>>> import numpy as np
>>> from numpy import linalg as LA
>>> np.set_printoptions(suppress=True, linewidth=100)
>>> K = np.array([[-8, 0, 0, 0, 0, 0],
...     [0, -5, 0, 0, 0, 0],
...     [0, 0, 1, 0, 0, 0],
...     [0, 0, 0, -3, 0, 0],
...     [0, 0, 0, 0, 8, 0],
...     [0, 0, 0, 0, 0, -8]])
>>> K
array([[-8,  0,  0,  0,  0,  0],
       [ 0, -5,  0,  0,  0,  0],
       [ 0,  0,  1,  0,  0,  0],
       [ 0,  0,  0, -3,  0,  0],
       [ 0,  0,  0,  0,  8,  0],
       [ 0,  0,  0,  0,  0, -8]])
>>> out = K[0, 0] * K[1:] - np.outer(K[1:, 0], K[0])
>>> out
array([[  0,  40,   0,   0,   0,   0],
       [  0,   0,  -8,   0,   0,   0],
       [  0,   0,   0,  24,   0,   0],
       [  0,   0,   0,   0, -64,   0],
       [  0,   0,   0,   0,   0,  64]])
>>> LA.matrix_rank(out), LA.matrix_rank(K)
(np.int64(5), np.int64(6))
>>> np.flatnonzero(~out.round(6).any(axis=1))
array([], dtype=int64)
>>> out = np.array([[-1, 1, 2],
...     [3, -2, -2],
...     [3, -3, 1],
...     [-3, 3, -1],
...     [3, -3, 0],
...     [-1, 1, 3]])
>>> np.einsum("ik,kj->ij", K, out)
array([[  8,  -8, -16],
       [-15,  10,  10],
       [  3,  -3,   1],
       [  9,  -9,   3],
       [ 24, -24,   0],
       [  8,  -8, -24]])
>>> np.einsum("ik,kj->ji", K, out)
array([[  8, -15,   3,   9,  24,   8],
       [ -8,  10,  -3,  -9, -24,  -8],
       [-16,  10,   1,   3,   0, -24]])
>>> K @ out
array([[  8,  -8, -16],
       [-15,  10,  10],
       [  3,  -3,   1],
       [  9,  -9,   3],
       [ 24, -24,   0],
       [  8,  -8, -24]])
>>> out @ K
Traceback (most recent call last):
  File "<python-input-13>", line 1, in <module>
    out @ K
    ~~~~^~~
ValueError: matmul: Input operand 1 has a mismatch in its core dimension 0, with gufunc signature (n?,k),(k,m?)->(n?,m?) (size 6 is different from 3)
>>> out.T @ K.T
array([[  8, -15,   3,   9,  24,   8],
       [ -8,  10,  -3,  -9, -24,  -8],
       [-16,  10,   1,   3,   0, -24]])
>>> np.einsum("ij->j", K)
array([-8, -5,  1, -3,  8, -8])
>>> np.round(LA.pinv(K), 2)
array([[-0.12,  0.  ,  0.  ,  0.  ,  0.  ,  0.  ],
       [ 0.  , -0.2 ,  0.  ,  0.  ,  0.  ,  0.  ],
       [ 0.  ,  0.  ,  1.  ,  0.  ,  0.  ,  0.  ],
       [ 0.  ,  0.  ,  0.  , -0.33,  0.  ,  0.  ],
       [ 0.  ,  0.  ,  0.  ,  0.  ,  0.12,  0.  ],
       [ 0.  ,  0.  ,  0.  ,  0.  ,  0.  , -0.12]])
>>> K.T @ K
array([[64,  0,  0,  0,  0,  0],
       [ 0, 25,  0,  0,  0,  0],
       [ 0,  0,  1,  0,  0,  0],
       [ 0,  0,  0,  9,  0,  0],
       [ 0,  0,  0,  0, 64,  0],
       [ 0,  0,  0,  0,  0, 64]])
>>> np.round(LA.norm(K, axis=0), 2)
array([8., 5., 1., 3., 8., 8.])
>>> np.round(LA.svd(K, compute_uv=False), 2)
array([8., 8., 8., 5., 3., 1.])
